$ ipython --no-banner

In [1]: import numpy as np

In [2]: np.set_printoptions(precision=3, suppress=True, linewidth=100)

In [3]: m1 = np.load("out17.npy")

In [4]: m1
Out[4]: 
array([[ 0,  6, -6, -3,  0],
       [ 0,  0,  0,  0,  0],
       [ 0,  0,  0,  0,  0],
       [ 0,  6, -6, -3,  0]])

In [5]: Uu, s, vt = np.linalg.svd(m1)

In [6]: V = vt[:(s > 1e-8).sum()]

In [7]: rng = np.random.default_rng(30669)

In [8]: x0 = m1[0] + 3 * m1[3] + rng.integers(2) * np.eye(5)[2]

In [9]: x0
Out[9]: array([  0.,  24., -23., -12.,   0.])

In [10]: np.linalg.matrix_rank(np.vstack([m1, x0]))
Out[10]: np.int64(2)

In [11]: Uu, s, vt = np.linalg.svd(m1, full_matrices=False)

In [12]: Uu.shape, s.shape, vt.shape
Out[12]: ((4, 4), (4,), (4, 5))

In [13]: np.round(vt @ vt.T, 3) + 0
Out[13]: 
array([[1., 0., 0., 0.],
       [0., 1., 0., 0.],
       [0., 0., 1., 0.],
       [0., 0., 0., 1.]])

In [14]: np.abs(Uu[:, 0]).round(6).argmax()
Out[14]: np.int64(0)

In [15]: round(np.sqrt((s ** 2).sum()), 3), round(np.linalg.norm(m1), 3)
Out[15]: (np.float64(12.728), np.float64(12.728))

In [16]: np.cumsum(s ** 2) / np.sum(s ** 2)
Out[16]: array([1., 1., 1., 1.])

In [17]: (s > 1e-8).sum()
Out[17]: np.int64(1)

In [18]: Uu, s, vt = np.linalg.svd(m1)

In [19]: np.argmax(s[:-1] / (s[1:] + 1e-6)) + 1
Out[19]: np.int64(1)

In [20]: M2 = Uu[:, :1] @ np.diag(s[:1]) @ vt[:1]

In [21]: round(float(np.linalg.norm(m1 - M2, 2)), 3), round(s[1], 3)
Out[21]: (0.0, np.float64(0.0))

In [22]: np.abs(m1 - M2).max()
Out[22]: np.float64(0.0)

In [23]: x0 = np.array([-1, 0, -3, 3, -3])

In [24]: (m1 @ x0).argmax()
Out[24]: np.int64(0)

In [25]: np.sign((m1 @ x0).round(6))
Out[25]: array([1, 0, 0, 1])

In [26]: m1 * x0
Out[26]: 
array([[ 0,  0, 18, -9,  0],
       [ 0,  0,  0,  0,  0],
       [ 0,  0,  0,  0,  0],
       [ 0,  0, 18, -9,  0]])

In [27]: m1 @ (2 * x0)
Out[27]: array([18,  0,  0, 18])

In [28]: mat = np.loadtxt("arr.csv", delimiter=",")

In [29]: mat
Out[29]: 
array([[-0.778, -0.604, -0.175],
       [ 0.444, -0.331, -0.832],
       [ 0.444, -0.725,  0.526]])

In [30]: proj = np.triu(np.array([[1, -1, 0], [1, 0, -1], [1, 1, 1]]), 1) + np.eye(3)

In [31]: M2 = proj @ mat @ np.linalg.inv(proj)

In [32]: proj @ mat - mat @ proj
Out[32]: 
array([[-0.444, -0.447,  0.229],
       [-0.444,  1.17 , -0.857],
       [ 0.   ,  0.444, -0.725]])

In [33]: r0 = np.array([0, 0, 1])

In [34]: M2 = mat + np.outer(r0, np.eye(3)[1])

In [35]: round(np.linalg.det(M2) / np.linalg.det(mat), 3), round(1 + np.linalg.solve(mat, r0)[1], 3)
Out[35]: (np.float64(0.275), np.float64(0.275))

In [36]: M2
Out[36]: 
array([[-0.778, -0.604, -0.175],
       [ 0.444, -0.331, -0.832],
       [ 0.444,  0.275,  0.526]])

In [37]: np.linalg.matrix_rank(M2 - mat)
Out[37]: np.int64(1)

In [38]: x0 = np.array([5, 0, 2])

In [39]: 3 - np.linalg.matrix_rank(mat - np.eye(3), tol=1e-8)
Out[39]: np.int64(1)

In [40]: np.linalg.inv(mat)
Out[40]: 
array([[-0.778,  0.444,  0.444],
       [-0.604, -0.331, -0.725],
       [-0.175, -0.832,  0.526]])

In [41]: round(np.linalg.det(mat), 3)
Out[41]: np.float64(1.0)

In [42]: [p for p in range(1, 25) if np.allclose(np.linalg.matrix_power(mat, p), np.eye(3))]
Out[42]: []

In [43]: np.sort(np.abs(np.degrees(np.angle(np.linalg.eigvals(mat)))))
Out[43]: array([  0.   , 142.329, 142.329])

In [44]: data = np.array([[-16, -14, 18, -14], [-4, -11, -36, -2], [20, 15, -36, 18]])

In [45]: data
Out[45]: 
array([[-16, -14,  18, -14],
       [ -4, -11, -36,  -2],
       [ 20,  15, -36,  18]])

In [46]: Uu, s, vt = np.linalg.svd(data)

In [47]: np.argmax(s[:-1] / (s[1:] + 1e-6)) + 1
Out[47]: np.int64(2)

In [48]: M2 = Uu[:, :2] @ np.diag(s[:2]) @ vt[:2]

In [49]: np.linalg.matrix_rank(M2)
Out[49]: np.int64(2)

In [50]: np.round(np.linalg.norm(data - M2) / np.linalg.norm(data), 3)
Out[50]: np.float64(0.0)

In [51]: M2 = np.array([[0, -1, 2]])

In [52]: A = M2.T @ M2

In [53]: A
Out[53]: 
array([[ 0,  0,  0],
       [ 0,  1, -2],
       [ 0, -2,  4]])

In [54]: M2 = np.array([[0, -1], [-2, 0], [2, 0]])

In [55]: M2.T @ A.T
Out[55]: 
array([[ 0, -6, 12],
       [ 0,  0,  0]])

In [56]: np.linalg.matrix_rank(A @ M2)
Out[56]: np.int64(1)

In [57]: rank = np.linalg.matrix_rank(A)

In [58]: rank
Out[58]: np.int64(1)

In [59]: N = np.linalg.svd(A)[2][rank:].T

In [60]: N @ N.T
Out[60]: 
array([[1. , 0. , 0. ],
       [0. , 0.8, 0.4],
       [0. , 0.4, 0.2]])

In [61]: [int(np.linalg.matrix_rank(A[:, :j + 1])) for j in range(3)]
Out[61]: [0, 1, 1]

In [62]: [int(np.linalg.matrix_rank(A[:i])) for i in range(1, len(A) + 1)]
Out[62]: [0, 1, 1]

In [63]: W = np.array([[2, -1, -1], [0, 0, 2], [1, -1, -1]])

In [64]: beta = np.array([-2, -1, -5])

In [65]: hid = np.maximum(A @ W + beta, 0)

In [66]: np.linalg.matrix_rank(hid)
Out[66]: np.int64(2)

In [67]: hid
Out[67]: 
array([[0, 0, 0],
       [0, 1, 0],
       [2, 0, 0]])

In [68]: basis = np.array([[5, 1], [-2, -2], [1, -4]])

In [69]: hid @ basis
Out[69]: 
array([[ 0,  0],
       [-2, -2],
       [10,  2]])

In [70]: (hid @ basis).round(6).argmax(axis=1)
Out[70]: array([0, 0, 0])

In [71]: [int(np.linalg.matrix_rank(np.linalg.matrix_power(hid, p))) for p in range(1, 4)]
Out[71]: [2, 1, 1]

In [72]: hid @ hid
Out[72]: 
array([[0, 0, 0],
       [0, 1, 0],
       [0, 0, 0]])

In [73]: J = np.load("block17.npy")

In [74]: J
Out[74]: 
array([[1, 1, 0, 1],
       [2, 1, 2, 0],
       [1, 2, 0, 1],
       [0, 2, 0, 0]])

In [75]: [round(float(x), 3) for x in np.linalg.svd(J, compute_uv=False)[:3]]
Out[75]: [3.96, 2.219, 1.183]

In [76]: np.linalg.matrix_rank(J, rtol=0.1)
Out[76]: np.int64(3)

In [77]: round(float(np.linalg.norm(J, 2) / np.linalg.norm(J)), 3)
Out[77]: 0.844

In [78]: E = np.load("a.npy")

In [79]: E
Out[79]: 
array([[ 24,   0,   8, -12,   0,  -4],
       [ 32,   0,  16, -16,   0,  -8],
       [ 16,   0,  32,  -8,   0, -16],
       [ 12,   0,   4,  -9,   0,  -3],
       [ 16,   0,   8, -12,   0,  -6],
       [  8,   0,  16,  -6,   0, -12]])

In [80]: E.reshape(2, -1)
Out[80]: 
array([[ 24,   0,   8, -12,   0,  -4,  32,   0,  16, -16,   0,  -8,  16,   0,  32,  -8,   0, -16],
       [ 12,   0,   4,  -9,   0,  -3,  16,   0,   8, -12,   0,  -6,   8,   0,  16,  -6,   0, -12]])

In [81]: E.ravel(order="F")
Out[81]: 
array([ 24,  32,  16,  12,  16,   8,   0,   0,   0,   0,   0,   0,   8,  16,  32,   4,   8,  16,
       -12, -16,  -8,  -9, -12,  -6,   0,   0,   0,   0,   0,   0,  -4,  -8, -16,  -3,  -6, -12])

In [82]: t3 = E.reshape(6, 2, -1)

In [83]: np.swapaxes(t3, 1, 2)[1]
Out[83]: 
array([[ 32, -16],
       [  0,   0],
       [ 16,  -8]])

In [84]: t3.shape
Out[84]: (6, 2, 3)

In [85]: t3.transpose(1, 0, 2)
Out[85]: 
array([[[ 24,   0,   8],
        [ 32,   0,  16],
        [ 16,   0,  32],
        [ 12,   0,   4],
        [ 16,   0,   8],
        [  8,   0,  16]],

       [[-12,   0,  -4],
        [-16,   0,  -8],
        [ -8,   0, -16],
        [ -9,   0,  -3],
        [-12,   0,  -6],
        [ -6,   0, -12]]])

In [86]: t3.sum(axis=1)
Out[86]: 
array([[12,  0,  4],
       [16,  0,  8],
       [ 8,  0, 16],
       [ 3,  0,  1],
       [ 4,  0,  2],
       [ 2,  0,  4]])

In [87]: np.einsum("ihd,ihd->ih", t3, t3)
Out[87]: 
array([[ 640,  160],
       [1280,  320],
       [1280,  320],
       [ 160,   90],
       [ 320,  180],
       [ 320,  180]])

In [88]: [round(float(x), 3) for x in np.linalg.svd(E, compute_uv=False)[:3]]
Out[88]: [68.092, 24.142, 5.218]

In [89]: np.argsort(-np.linalg.norm(E, axis=0).round(6), kind="stable")[:3]
Out[89]: array([0, 2, 3])

In [90]: np.round(np.linalg.norm(E, 2) / np.linalg.norm(E), 3)
Out[90]: np.float64(0.94)

In [91]: x0 = np.array([-1, 2, -1, -2, -2, 1])

In [92]: h = np.maximum(E @ x0, 0)

In [93]: np.tanh(E @ x0)
Out[93]: array([-1.   , -1.   , -1.   , -0.762, -1.   , -1.   ])

In [94]: X = np.array([[-0.8, 0.1, 0.7, 1.1],
    ...:     [-0.1, -0.6, 0.5, -1.1],
    ...:     [-0.2, 0.1, 2.8, 0.2]])

In [95]: X
Out[95]: 
array([[-0.8,  0.1,  0.7,  1.1],
       [-0.1, -0.6,  0.5, -1.1],
       [-0.2,  0.1,  2.8,  0.2]])

In [96]: r0 = np.array([-1, 1])

In [97]: np.cross(X[1, :3], X[2, :3])
Out[97]: array([-1.73,  0.18, -0.13])

In [98]: np.polyval(r0, X[1])
Out[98]: array([1.1, 1.6, 0.5, 2.1])

In [99]: np.array([np.convolve(row, r0, "same") for row in X])
Out[99]: 
array([[ 0.8, -0.9, -0.6, -0.4],
       [ 0.1,  0.5, -1.1,  1.6],
       [ 0.2, -0.3, -2.7,  2.6]])

In [100]: M2 = np.array([[0, 1], [0, 2], [3, 3], [3, 1]])

In [101]: np.einsum("ik,kj->ji", X, M2)
Out[101]: 
array([[ 5.4, -1.8,  9. ],
       [ 2.6, -0.9,  8.6]])

In [102]: M2.T @ X.T
Out[102]: 
array([[ 5.4, -1.8,  9. ],
       [ 2.6, -0.9,  8.6]])

In [103]: np.einsum("ij->j", X)
Out[103]: array([-1.1, -0.4,  4. ,  0.2])

In [104]: X @ M2
Out[104]: 
array([[ 5.4,  2.6],
       [-1.8, -0.9],
       [ 9. ,  8.6]])

In [105]: x0 = np.array([7, -6, -9, 6])

In [106]: X @ (2 * x0)
Out[106]: array([-11.8, -16.4, -52. ])

In [107]: X @ np.ones(4)
Out[107]: array([ 1.1, -1.3,  2.9])

In [108]: (X @ x0).argmax()
Out[108]: np.int64(0)

In [109]: X * x0
Out[109]: 
array([[ -5.6,  -0.6,  -6.3,   6.6],
       [ -0.7,   3.6,  -4.5,  -6.6],
       [ -1.4,  -0.6, -25.2,   1.2]])

In [110]: np.sign((X @ x0).round(6))
Out[110]: array([-1., -1., -1.])

In [111]: np.einsum("ij,j->i", X, x0)
Out[111]: array([ -5.9,  -8.2, -26. ])

In [112]: np.linalg.norm(X @ x0) <= np.linalg.norm(X, 2) * np.linalg.norm(x0) + 1e-9
Out[112]: np.True_

In [113]: M2 = X + rng.integers(-2, 3, (3, 2)) @ rng.integers(-2, 3, (2, 4))

In [114]: M2
Out[114]: 
array([[-2.8, -5.9,  2.7,  1.1],
       [-1.1, -3.6,  1.5, -1.1],
       [-0.2, -3.9,  5.8,  1.2]])

In [115]: np.round(np.linalg.svd(M2 - X, compute_uv=False), 3) + 0
Out[115]: array([8.777, 1.99 , 0.   ])

In [116]: M2 - X
Out[116]: 
array([[-2., -6.,  2.,  0.],
       [-1., -3.,  1.,  0.],
       [ 0., -4.,  3.,  1.]])
